$ python -q
>>> import numpy as np
>>> from numpy import linalg as LA
>>> np.set_printoptions(suppress=True, linewidth=120)
>>> A = np.loadtxt("sample17.csv", delimiter=",")
>>> A
array([[4., 0., 3., 0., 0., 3., 3., 0., 0., 0., 0., 0.],
       [0., 4., 0., 0., 0., 0., 0., 3., 0., 3., 0., 0.],
       [3., 0., 4., 0., 0., 3., 3., 0., 0., 0., 0., 0.],
       [0., 0., 0., 4., 3., 0., 0., 0., 3., 0., 3., 3.],
       [0., 0., 0., 3., 4., 0., 0., 0., 3., 0., 3., 3.],
       [3., 0., 3., 0., 0., 4., 3., 0., 0., 0., 0., 0.],
       [3., 0., 3., 0., 0., 3., 4., 0., 0., 0., 0., 0.],
       [0., 3., 0., 0., 0., 0., 0., 4., 0., 3., 0., 0.],
       [0., 0., 0., 3., 3., 0., 0., 0., 4., 0., 3., 3.],
       [0., 3., 0., 0., 0., 0., 0., 3., 0., 4., 0., 0.],
       [0., 0., 0., 3., 3., 0., 0., 0., 3., 0., 4., 3.],
       [0., 0., 0., 3., 3., 0., 0., 0., 3., 0., 3., 4.]])
>>> # symmetric
>>> np.round(np.sort(LA.eigvals(A).real), 2)
array([ 1.,  1.,  1.,  1.,  1.,  1.,  1.,  1.,  1., 10., 13., 16.])
>>> round(float(LA.det(A)), 2)
2080.0
>>> np.flatnonzero(LA.matrix_power((A != 0) + (A.T != 0) + np.eye(12), 12)[9])
array([1, 7, 9])
>>> (A != 0).astype(int)
array([[1, 0, 1, 0, 0, 1, 1, 0, 0, 0, 0, 0],
       [0, 1, 0, 0, 0, 0, 0, 1, 0, 1, 0, 0],
       [1, 0, 1, 0, 0, 1, 1, 0, 0, 0, 0, 0],
       [0, 0, 0, 1, 1, 0, 0, 0, 1, 0, 1, 1],
       [0, 0, 0, 1, 1, 0, 0, 0, 1, 0, 1, 1],
       [1, 0, 1, 0, 0, 1, 1, 0, 0, 0, 0, 0],
       [1, 0, 1, 0, 0, 1, 1, 0, 0, 0, 0, 0],
       [0, 1, 0, 0, 0, 0, 0, 1, 0, 1, 0, 0],
       [0, 0, 0, 1, 1, 0, 0, 0, 1, 0, 1, 1],
       [0, 1, 0, 0, 0, 0, 0, 1, 0, 1, 0, 0],
       [0, 0, 0, 1, 1, 0, 0, 0, 1, 0, 1, 1],
       [0, 0, 0, 1, 1, 0, 0, 0, 1, 0, 1, 1]])
>>> A @ A
array([[43.,  0., 42.,  0.,  0., 42., 42.,  0.,  0.,  0.,  0.,  0.],
       [ 0., 34.,  0.,  0.,  0.,  0.,  0., 33.,  0., 33.,  0.,  0.],
       [42.,  0., 43.,  0.,  0., 42., 42.,  0.,  0.,  0.,  0.,  0.],
       [ 0.,  0.,  0., 52., 51.,  0.,  0.,  0., 51.,  0., 51., 51.],
       [ 0.,  0.,  0., 51., 52.,  0.,  0.,  0., 51.,  0., 51., 51.],
       [42.,  0., 42.,  0.,  0., 43., 42.,  0.,  0.,  0.,  0.,  0.],
       [42.,  0., 42.,  0.,  0., 42., 43.,  0.,  0.,  0.,  0.,  0.],
       [ 0., 33.,  0.,  0.,  0.,  0.,  0., 34.,  0., 33.,  0.,  0.],
       [ 0.,  0.,  0., 51., 51.,  0.,  0.,  0., 52.,  0., 51., 51.],
       [ 0., 33.,  0.,  0.,  0.,  0.,  0., 33.,  0., 34.,  0.,  0.],
       [ 0.,  0.,  0., 51., 51.,  0.,  0.,  0., 51.,  0., 52., 51.],
       [ 0.,  0.,  0., 51., 51.,  0.,  0.,  0., 51.,  0., 51., 52.]])
>>> w, evecs = LA.eigh(A)
>>> x0 = np.array([3, 0, 1, 1, 1, 2, 1, 2, 3, 2, 2, 3])
>>> x0 @ A @ x0
np.float64(542.0)
>>> np.round(evecs * np.maximum(w, 0) @ evecs.T, 2) + 0
array([[4., 0., 3., 0., 0., 3., 3., 0., 0., 0., 0., 0.],
       [0., 4., 0., 0., 0., 0., 0., 3., 0., 3., 0., 0.],
       [3., 0., 4., 0., 0., 3., 3., 0., 0., 0., 0., 0.],
       [0., 0., 0., 4., 3., 0., 0., 0., 3., 0., 3., 3.],
       [0., 0., 0., 3., 4., 0., 0., 0., 3., 0., 3., 3.],
       [3., 0., 3., 0., 0., 4., 3., 0., 0., 0., 0., 0.],
       [3., 0., 3., 0., 0., 3., 4., 0., 0., 0., 0., 0.],
       [0., 3., 0., 0., 0., 0., 0., 4., 0., 3., 0., 0.],
       [0., 0., 0., 3., 3., 0., 0., 0., 4., 0., 3., 3.],
       [0., 3., 0., 0., 0., 0., 0., 3., 0., 4., 0., 0.],
       [0., 0., 0., 3., 3., 0., 0., 0., 3., 0., 4., 3.],
       [0., 0., 0., 3., 3., 0., 0., 0., 3., 0., 3., 4.]])
>>> (np.sign(evecs[:, -1].round(6)) == np.sign(evecs[0, -1].round(6))).astype(int)
array([1, 1, 1, 0, 0, 1, 1, 1, 0, 1, 0, 0])
>>> np.abs(A).sum(axis=1).max(), np.round(np.abs(w).max(), 2)
(np.float64(16.0), np.float64(16.0))
>>> np.round(LA.eigvalsh(A[1:, 1:]), 2)
array([ 1.,  1.,  1.,  1.,  1.,  1.,  1.,  1., 10., 10., 16.])
>>> u = np.array([1, 2, -1, -1, 1, 2, -1, 1, -1, -2, 0, -2])
>>> A2 = A + np.outer(u, np.eye(12)[4])
>>> A2
array([[ 4.,  0.,  3.,  0.,  1.,  3.,  3.,  0.,  0.,  0.,  0.,  0.],
       [ 0.,  4.,  0.,  0.,  2.,  0.,  0.,  3.,  0.,  3.,  0.,  0.],
       [ 3.,  0.,  4.,  0., -1.,  3.,  3.,  0.,  0.,  0.,  0.,  0.],
       [ 0.,  0.,  0.,  4.,  2.,  0.,  0.,  0.,  3.,  0.,  3.,  3.],
       [ 0.,  0.,  0.,  3.,  5.,  0.,  0.,  0.,  3.,  0.,  3.,  3.],
       [ 3.,  0.,  3.,  0.,  2.,  4.,  3.,  0.,  0.,  0.,  0.,  0.],
       [ 3.,  0.,  3.,  0., -1.,  3.,  4.,  0.,  0.,  0.,  0.,  0.],
       [ 0.,  3.,  0.,  0.,  1.,  0.,  0.,  4.,  0.,  3.,  0.,  0.],
       [ 0.,  0.,  0.,  3.,  2.,  0.,  0.,  0.,  4.,  0.,  3.,  3.],
       [ 0.,  3.,  0.,  0., -2.,  0.,  0.,  3.,  0.,  4.,  0.,  0.],
       [ 0.,  0.,  0.,  3.,  3.,  0.,  0.,  0.,  3.,  0.,  4.,  3.],
       [ 0.,  0.,  0.,  3.,  1.,  0.,  0.,  0.,  3.,  0.,  3.,  4.]])
>>> round(float(LA.det(A2) / LA.det(A)), 2), round(1 + LA.solve(A, u)[4], 2)
(2.56, np.float64(2.56))
>>> x0 = np.array([1, 1, 1, 1, 0, 3, 1, 1, 2, 2, 2, 2])
>>> A2 @ x0
array([19., 13., 19., 22., 21., 21., 19., 13., 23., 14., 23., 23.])
>>> np.sign((A2 @ x0).round(6))
array([1., 1., 1., 1., 1., 1., 1., 1., 1., 1., 1., 1.])
>>> A2 @ np.ones(12)
array([14., 12., 12., 15., 17., 15., 12., 11., 15.,  8., 16., 14.])
>>> A2 @ (2 * x0)
array([38., 26., 38., 44., 42., 42., 38., 26., 46., 28., 46., 46.])
>>> (A2 @ x0).argmax()
np.int64(8)
>>> A2 * x0
array([[ 4.,  0.,  3.,  0.,  0.,  9.,  3.,  0.,  0.,  0.,  0.,  0.],
       [ 0.,  4.,  0.,  0.,  0.,  0.,  0.,  3.,  0.,  6.,  0.,  0.],
       [ 3.,  0.,  4.,  0., -0.,  9.,  3.,  0.,  0.,  0.,  0.,  0.],
       [ 0.,  0.,  0.,  4.,  0.,  0.,  0.,  0.,  6.,  0.,  6.,  6.],
       [ 0.,  0.,  0.,  3.,  0.,  0.,  0.,  0.,  6.,  0.,  6.,  6.],
       [ 3.,  0.,  3.,  0.,  0., 12.,  3.,  0.,  0.,  0.,  0.,  0.],
       [ 3.,  0.,  3.,  0., -0.,  9.,  4.,  0.,  0.,  0.,  0.,  0.],
       [ 0.,  3.,  0.,  0.,  0.,  0.,  0.,  4.,  0.,  6.,  0.,  0.],
       [ 0.,  0.,  0.,  3.,  0.,  0.,  0.,  0.,  8.,  0.,  6.,  6.],
       [ 0.,  3.,  0.,  0., -0.,  0.,  0.,  3.,  0.,  8.,  0.,  0.],
       [ 0.,  0.,  0.,  3.,  0.,  0.,  0.,  0.,  6.,  0.,  8.,  6.],
       [ 0.,  0.,  0.,  3.,  0.,  0.,  0.,  0.,  6.,  0.,  6.,  8.]])
>>> A2 @ np.eye(12)[1]
array([0., 4., 0., 0., 0., 0., 0., 3., 0., 3., 0., 0.])
>>> np.einsum("ij,j->i", A2, x0)
array([19., 13., 19., 22., 21., 21., 19., 13., 23., 14., 23., 23.])
>>> (A2 * x0).sum(axis=1)
array([19., 13., 19., 22., 21., 21., 19., 13., 23., 14., 23., 23.])
>>> feats = np.loadtxt("dump.csv", delimiter=",")
>>> feats
array([[ 0.,  0.,  3., -3., -3.,  0., -2., -1.,  3.,  1., -3.,  1.,  2.],
       [ 0.,  0.,  3.,  0., -2., -1.,  0., -2., -3.,  2.,  3., -2., -1.],
       [ 0.,  0.,  0.,  1.,  3.,  1.,  2.,  3.,  1., -1., -2.,  1.,  1.],
       [ 0.,  0.,  0.,  0., -3.,  2., -1.,  3.,  1., -1.,  2., -1.,  0.],
       [ 0.,  0.,  0.,  0.,  0.,  0., -1.,  1., -3., -1.,  0.,  0.,  2.],
       [ 0.,  0.,  0.,  0.,  0.,  0.,  3.,  1., -3., -3., -3., -2., -3.],
       [ 0.,  0.,  0.,  0.,  0.,  0.,  0.,  1.,  2.,  0., -3.,  0.,  1.],
       [ 0.,  0.,  0.,  0.,  0.,  0.,  0.,  0.,  2., -2.,  0.,  2.,  0.],
       [ 0.,  0.,  0.,  0.,  0.,  0.,  0.,  0.,  0., -1., -2., -1.,  1.],
       [ 0.,  0.,  0.,  0.,  0.,  0.,  0.,  0.,  0.,  0.,  1.,  3.,  0.],
       [ 0.,  0.,  0.,  0.,  0.,  0.,  0.,  0.,  0.,  0.,  0., -1., -3.],
       [ 0.,  0.,  0.,  0.,  0.,  0.,  0.,  0.,  0.,  0.,  0.,  0.,  0.],
       [ 0.,  0.,  0.,  0.,  0.,  0.,  0.,  0.,  0.,  0.,  0.,  0.,  0.]])
>>> # columns 0 and 1 are equal
>>> w, evecs = LA.eigvalsh(A)
Traceback (most recent call last):
  File "<python-input-35>", line 1, in <module>
    w, evecs = LA.eigvalsh(A)
    ^^^^^^^^
ValueError: too many values to unpack (expected 2)
>>> w, evecs = LA.eigh(A)
>>> np.round(evecs.T @ A @ evecs, 2) + 0
array([[ 1.,  0.,  0.,  0.,  0.,  0.,  0.,  0.,  0.,  0.,  0.,  0.],
       [ 0.,  1.,  0.,  0.,  0.,  0.,  0.,  0.,  0.,  0.,  0.,  0.],
       [ 0.,  0.,  1.,  0.,  0.,  0.,  0.,  0.,  0.,  0.,  0.,  0.],
       [ 0.,  0.,  0.,  1.,  0.,  0.,  0.,  0.,  0.,  0.,  0.,  0.],
       [ 0.,  0.,  0.,  0.,  1.,  0.,  0.,  0.,  0.,  0.,  0.,  0.],
       [ 0.,  0.,  0.,  0.,  0.,  1.,  0.,  0.,  0.,  0.,  0.,  0.],
       [ 0.,  0.,  0.,  0.,  0.,  0.,  1.,  0.,  0.,  0.,  0.,  0.],
       [ 0.,  0.,  0.,  0.,  0.,  0.,  0.,  1.,  0.,  0.,  0.,  0.],
       [ 0.,  0.,  0.,  0.,  0.,  0.,  0.,  0.,  1.,  0.,  0.,  0.],
       [ 0.,  0.,  0.,  0.,  0.,  0.,  0.,  0.,  0., 10.,  0.,  0.],
       [ 0.,  0.,  0.,  0.,  0.,  0.,  0.,  0.,  0.,  0., 13.,  0.],
       [ 0.,  0.,  0.,  0.,  0.,  0.,  0.,  0.,  0.,  0.,  0., 16.]])
>>> np.round(LA.eigvalsh(A + 3 * np.eye(12)), 2)
array([ 4.,  4.,  4.,  4.,  4.,  4.,  4.,  4.,  4., 13., 16., 19.])
>>> np.round(LA.eigvalsh(A @ A), 2)
array([  1.,   1.,   1.,   1.,   1.,   1.,   1.,   1.,   1., 100., 169., 256.])
>>> np.round(LA.svd(A, compute_uv=False), 2)
array([16., 13., 10.,  1.,  1.,  1.,  1.,  1.,  1.,  1.,  1.,  1.])
>>> np.round(w.sum(), 2), np.trace(A)
(np.float64(48.0), np.float64(48.0))
>>> A2 = LA.inv(A)
>>> round(float(LA.cond(A)), 2)
16.0
>>> np.round(A @ A2, 2) + 0
array([[1., 0., 0., 0., 0., 0., 0., 0., 0., 0., 0., 0.],
       [0., 1., 0., 0., 0., 0., 0., 0., 0., 0., 0., 0.],
       [0., 0., 1., 0., 0., 0., 0., 0., 0., 0., 0., 0.],
       [0., 0., 0., 1., 0., 0., 0., 0., 0., 0., 0., 0.],
       [0., 0., 0., 0., 1., 0., 0., 0., 0., 0., 0., 0.],
       [0., 0., 0., 0., 0., 1., 0., 0., 0., 0., 0., 0.],
       [0., 0., 0., 0., 0., 0., 1., 0., 0., 0., 0., 0.],
       [0., 0., 0., 0., 0., 0., 0., 1., 0., 0., 0., 0.],
       [0., 0., 0., 0., 0., 0., 0., 0., 1., 0., 0., 0.],
       [0., 0., 0., 0., 0., 0., 0., 0., 0., 1., 0., 0.],
       [0., 0., 0., 0., 0., 0., 0., 0., 0., 0., 1., 0.],
       [0., 0., 0., 0., 0., 0., 0., 0., 0., 0., 0., 1.]])
>>> round(LA.slogdet(A)[0], 2)
np.float64(1.0)
>>> (np.abs(A2) > 1e-9).astype(int)
array([[1, 0, 1, 0, 0, 1, 1, 0, 0, 0, 0, 0],
       [0, 1, 0, 0, 0, 0, 0, 1, 0, 1, 0, 0],
       [1, 0, 1, 0, 0, 1, 1, 0, 0, 0, 0, 0],
       [0, 0, 0, 1, 1, 0, 0, 0, 1, 0, 1, 1],
       [0, 0, 0, 1, 1, 0, 0, 0, 1, 0, 1, 1],
       [1, 0, 1, 0, 0, 1, 1, 0, 0, 0, 0, 0],
       [1, 0, 1, 0, 0, 1, 1, 0, 0, 0, 0, 0],
       [0, 1, 0, 0, 0, 0, 0, 1, 0, 1, 0, 0],
       [0, 0, 0, 1, 1, 0, 0, 0, 1, 0, 1, 1],
       [0, 1, 0, 0, 0, 0, 0, 1, 0, 1, 0, 0],
       [0, 0, 0, 1, 1, 0, 0, 0, 1, 0, 1, 1],
       [0, 0, 0, 1, 1, 0, 0, 0, 1, 0, 1, 1]])
>>> rng = np.random.default_rng(509)
>>> labels = rng.permutation(13)
>>> labels
array([ 5,  7,  9, 12,  3, 10,  8, 11,  6,  2,  0,  1,  4])
>>> A2 = feats[labels][:, labels]
>>> np.diag(A2)
array([0., 0., 0., 0., 0., 0., 0., 0., 0., 0., 0., 0., 0.])
>>> np.round(np.sort(np.abs(LA.eigvals(A2))), 2)
array([0., 0., 0., 0., 0., 0., 0., 0., 0., 0., 0., 0., 0.])
>>> np.round(LA.det(A2), 2), np.round(LA.det(feats[labels]), 2)
(np.float64(0.0), np.float64(0.0))
>>> np.trace(A2)
np.float64(0.0)
>>> left, sv, VT = LA.svd(feats)
>>> sv.round(2)
array([9.07, 8.92, 6.52, 5.48, 4.67, 3.56, 2.96, 1.77, 1.18, 0.85, 0.26, 0.  , 0.  ])
>>> A2 = left[:, :11] @ np.diag(sv[:11]) @ VT[:11]
>>> round(float(LA.norm(feats - A2, 2)), 2), sv[11]
(0.0, np.float64(0.0))
>>> LA.matrix_rank(A2)
np.int64(11)
>>> round(LA.norm(feats - A2) / LA.norm(feats), 2)
np.float64(0.0)
>>> round(np.abs(feats - A2).max(), 2)
np.float64(0.0)
>>> LA.matrix_rank(feats, rtol=0.05)
np.int64(10)
>>> data = np.load("case5.npy")
>>> data
array([[ 1, -1,  0,  0],
       [ 0,  1,  0,  0],
       [ 0,  0,  1, -1],
       [ 0,  0,  0,  1]])
>>> # 2 groups of indices that never mix
>>> w, evecs = LA.eig(data)
>>> w
array([1., 1., 1., 1.])
>>> E = np.load("layer10.npy")
>>> E.round(2)
array([[  2.  ,   8.59,  11.74,  -4.3 ,  -2.91,   2.22,  -7.44,   0.16,  -1.07],
       [  2.  ,  -1.79,   0.26,  -2.1 ,   0.91,  -1.02,   1.84,   5.03,   1.07],
       [  2.  ,   1.63,   3.27,  -1.28,  -0.09,   2.61,  -1.98,  -0.42,  -2.97],
       [  2.  ,   0.18,   1.99,  -1.62,   0.34,   1.09,  -0.37,   1.87,  -1.28],
       [  2.  ,  -2.54,  -0.79,  -1.5 ,   1.26,  -0.53,   2.29,   4.3 ,   0.28],
       [  2.  ,  -2.68,  -1.88,   0.41,   1.63,   2.56,   1.48,  -0.33,  -3.76],
       [  2.  ,   6.16,   8.06,  -1.81,  -1.69,   4.76,  -6.26,  -3.65,  -4.86],
       [  2.  ,   3.94,   7.37,  -4.86,  -1.46,  -1.81,  -2.51,   6.21,   3.24],
       [  2.  ,   0.85,   3.12,  -2.54,  -0.04,  -0.01,  -0.58,   3.51,   0.28],
       [  2.  ,   1.62,   3.38,  -1.51,  -0.13,   2.23,  -1.87,   0.16,  -2.47],
       [  2.  ,  -1.98,  -0.54,  -0.89,   1.18,   0.85,   1.43,   2.22,  -1.41],
       [  2.  ,   2.14,   5.02,  -3.77,  -0.67,  -1.18,  -1.26,   5.28,   2.07],
       [  2.  ,   3.22,   5.46,  -2.48,  -0.82,   1.67,  -2.98,   0.99,  -1.43],
       [  2.  ,   1.96,   4.99,  -4.05,  -0.66,  -1.77,  -0.94,   6.16,   2.79],
       [  2.  ,   4.98,   8.26,  -4.57,  -1.75,  -0.64,  -3.69,   4.46,   1.93],
       [  2.  ,   3.71,   6.78,  -4.13,  -1.26,  -0.74,  -2.65,   4.61,   1.8 ],
       [  2.  ,   0.68,   3.86,  -4.38,  -0.29,  -3.18,   0.51,   8.26,   4.36],
       [  2.  ,   0.11,   1.77,  -1.32,   0.41,   1.54,  -0.45,   1.19,  -1.88],
       [  2.  ,   4.41,   7.03,  -3.23,  -1.34,   1.22,  -3.8 ,   1.67,  -0.6 ],
       [  2.  ,   2.55,   5.12,  -3.15,  -0.71,   0.12,  -1.97,   3.32,   0.45],
       [  2.  ,  -3.15,  -1.1 ,  -2.1 ,   1.37,  -1.93,   3.2 ,   6.39,   1.98],
       [  2.  ,   2.74,   4.19,  -0.9 ,  -0.4 ,   4.  ,  -3.3 ,  -2.5 ,  -4.55],
       [  2.  ,  -2.3 ,  -1.34,   0.08,   1.45,   2.27,   1.26,   0.1 ,  -3.31],
       [  2.  ,   2.03,   4.65,  -3.25,  -0.55,  -0.39,  -1.41,   4.08,   1.01],
       [  2.  ,  -2.06,  -0.2 ,  -1.72,   1.07,  -0.58,   1.92,   4.36,   0.44],
       [  2.  ,   0.6 ,   2.09,  -0.98,   0.3 ,   2.43,  -1.11,  -0.14,  -2.94],
       [  2.  ,  -1.55,  -0.41,  -0.28,   1.14,   2.17,   0.69,   0.25,  -3.03],
       [  2.  ,   6.9 ,  10.14,  -4.48,  -2.38,   0.79,  -5.66,   2.31,   0.45],
       [  2.  ,   1.4 ,   1.19,   2.43,   0.6 ,   8.64,  -3.61,  -9.46, -10.85],
       [  2.  ,  -3.8 ,  -2.71,  -0.18,   1.9 ,   0.83,   2.89,   2.25,  -1.74],
       [  2.  ,   1.71,   2.74,  -0.07,   0.09,   4.68,  -2.67,  -3.52,  -5.64],
       [  2.  ,   1.2 ,   4.55,  -4.69,  -0.52,  -3.35,   0.14,   8.52,   4.69],
       [  2.  ,   2.47,   4.8 ,  -2.65,  -0.6 ,   0.89,  -2.14,   2.16,  -0.57],
       [  2.  ,  -5.15,  -4.27,   0.25,   2.42,   0.64,   4.03,   2.54,  -1.76]])
>>> # looks like rank 3
>>> A2 = E / np.sqrt((E ** 2).mean(axis=1, keepdims=True))
>>> A2[30].round(2)
array([ 0.64,  0.55,  0.88, -0.02,  0.03,  1.5 , -0.85, -1.13, -1.81])
>>> LA.matrix_rank(E - E.mean(axis=1, keepdims=True))
np.int64(3)
>>> np.round(LA.norm(A2, axis=1), 2)
array([3., 3., 3., 3., 3., 3., 3., 3., 3., 3., 3., 3., 3., 3., 3., 3., 3., 3., 3., 3., 3., 3., 3., 3., 3., 3., 3., 3.,
       3., 3., 3., 3., 3., 3.])
